% ipython --no-banner

In [1]: import numpy as np

In [2]: np.set_printoptions(precision=3, suppress=True, linewidth=100)

In [3]: rnd = lambda a: np.round(a, 3) + 0

In [4]: Y = np.array([[4, -3], [4, -2]])

In [5]: F = np.kron(np.eye(2, dtype=int), Y)

In [6]: F
Out[6]: 
array([[ 4, -3,  0,  0],
       [ 4, -2,  0,  0],
       [ 0,  0,  4, -3],
       [ 0,  0,  4, -2]])

In [7]: # splits into 2 blocks

In [8]: f = np.array([-2, 1, 4, 1])

In [9]: Y = F + np.outer(f, np.eye(4)[1])

In [10]: Y
Out[10]: 
array([[ 4., -5.,  0.,  0.],
       [ 4., -1.,  0.,  0.],
       [ 0.,  4.,  4., -3.],
       [ 0.,  1.,  4., -2.]])

In [11]: np.linalg.matrix_rank(np.linalg.inv(Y) - np.linalg.inv(F), tol=1e-8)
Out[11]: np.int64(1)

In [12]: np.linalg.matrix_rank(Y - F)
Out[12]: np.int64(1)

In [13]: feats = np.loadtxt("w.csv", delimiter=",")

In [14]: feats
Out[14]: 
array([[ 0.4  , -0.8  ,  0.3  , -0.4  ,  0.526,  1.5  ],
       [ 0.8  , -0.8  ,  0.5  ,  0.   ,  1.437,  1.8  ],
       [-0.2  ,  0.3  , -1.6  ,  0.3  , -4.483,  1.3  ],
       [ 0.7  , -1.4  , -0.3  , -1.5  , -1.031, -0.2  ],
       [ 1.4  ,  1.2  ,  0.2  , -1.5  ,  0.346,  0.6  ],
       [-1.4  ,  0.5  ,  0.2  ,  0.   ,  0.394, -2.4  ],
       [-2.1  , -1.9  ,  1.2  , -2.3  ,  4.243,  0.   ],
       [ 0.3  , -0.1  ,  1.   ,  0.4  ,  3.161, -0.5  ],
       [-0.9  ,  1.9  , -0.7  ,  0.1  , -1.631, -2.8  ],
       [ 2.6  , -1.3  ,  1.6  ,  2.   ,  5.375,  0.9  ],
       [ 0.   ,  0.5  ,  0.6  , -1.   ,  2.046,  1.2  ],
       [-0.9  ,  0.8  , -0.1  ,  1.   , -0.122,  0.7  ],
       [ 1.2  , -2.5  , -1.1  ,  1.9  , -3.341,  0.1  ],
       [ 0.6  , -1.4  , -1.5  ,  0.1  , -4.4  , -0.2  ],
       [-0.1  , -0.2  ,  0.   ,  2.3  ,  0.135, -0.2  ],
       [-0.7  , -0.1  , -0.3  ,  1.1  , -0.924,  2.   ],
       [-1.3  , -0.8  , -1.5  , -2.5  , -4.633,  1.4  ],
       [-0.8  , -1.   , -0.5  ,  0.2  , -1.26 ,  0.6  ],
       [ 1.   , -1.2  , -2.3  , -0.6  , -6.807,  1.   ],
       [-0.1  , -0.3  ,  0.4  , -0.4  ,  1.284,  0.9  ],
       [ 1.6  ,  0.1  , -0.9  ,  0.4  , -2.969,  0.   ],
       [ 0.7  , -0.1  , -1.1  , -0.5  , -3.341, -1.7  ],
       [ 0.7  ,  1.3  , -0.6  , -1.3  , -1.842,  1.7  ],
       [ 0.7  ,  1.6  ,  1.1  , -0.3  ,  3.105, -0.6  ],
       [-0.1  ,  0.8  ,  0.7  ,  1.5  ,  1.907,  1.9  ],
       [ 0.1  , -1.6  ,  0.2  ,  0.   ,  0.235, -0.3  ],
       [-0.5  , -0.5  ,  0.9  , -0.3  ,  2.404,  1.5  ],
       [-1.6  ,  0.4  , -0.2  ,  0.8  , -0.618,  0.5  ],
       [-0.8  , -0.3  ,  0.5  , -0.2  ,  2.013, -1.3  ],
       [ 2.1  ,  1.   , -1.9  ,  2.   , -5.452,  0.2  ],
       [ 0.3  ,  1.5  ,  1.6  ,  0.3  ,  4.614,  0.2  ],
       [-0.4  , -0.3  , -0.1  , -0.8  , -0.149,  1.4  ],
       [-0.7  , -1.3  , -0.1  , -0.5  , -0.398,  1.8  ],
       [ 1.1  ,  1.2  , -0.3  ,  1.8  , -0.632, -0.1  ],
       [ 1.5  , -1.1  , -1.2  ,  1.3  , -4.195,  0.9  ],
       [ 0.3  , -0.5  , -0.6  ,  1.8  , -1.481,  0.   ],
       [ 0.   ,  1.2  ,  0.3  , -0.6  ,  1.424, -0.3  ],
       [ 0.9  , -1.1  , -1.4  ,  0.   , -3.817, -1.3  ],
       [ 0.   ,  0.8  ,  0.   , -1.   ,  0.004,  0.7  ],
       [ 0.4  , -0.3  , -0.2  , -1.   , -0.646, -2.   ],
       [ 0.6  ,  0.6  ,  1.6  , -1.4  ,  4.255,  0.7  ],
       [ 0.9  , -1.2  ,  1.5  , -0.6  ,  4.773,  0.5  ],
       [ 0.9  ,  0.3  , -0.6  ,  1.7  , -1.33 , -0.1  ],
       [ 0.1  , -0.9  , -1.1  ,  0.6  , -4.055,  0.7  ],
       [ 1.4  , -1.4  , -0.9  ,  0.   , -2.469, -0.5  ],
       [ 0.2  ,  0.7  , -1.   , -0.5  , -2.901, -1.4  ],
       [ 0.6  ,  1.1  ,  0.4  ,  0.7  ,  1.161,  0.2  ]])

In [15]: labels = feats[:, 5] > np.median(feats[:, 5])

In [16]: f = feats[labels].mean(axis=0) - feats[~labels].mean(axis=0)

In [17]: np.argsort(-np.abs(f).round(6), kind="stable")
Out[17]: array([5, 3, 4, 0, 2, 1])

In [18]: ((feats - feats.mean(axis=0)) @ f > 0).astype(int)
Out[18]: 
array([1, 1, 0, 0, 1, 0, 1, 1, 0, 1, 1, 1, 0, 0, 0, 1, 1, 1, 0, 1, 0, 0, 1, 0, 1, 0, 1, 1, 0, 0, 1,
       1, 1, 0, 0, 0, 1, 0, 1, 0, 1, 1, 0, 0, 0, 0, 1])

In [19]: labels.astype(int)
Out[19]: 
array([1, 1, 1, 0, 1, 0, 0, 0, 0, 1, 1, 1, 0, 0, 0, 1, 1, 1, 1, 1, 0, 0, 1, 0, 1, 0, 1, 1, 0, 0, 0,
       1, 1, 0, 1, 0, 0, 0, 1, 0, 1, 1, 0, 1, 0, 0, 0])
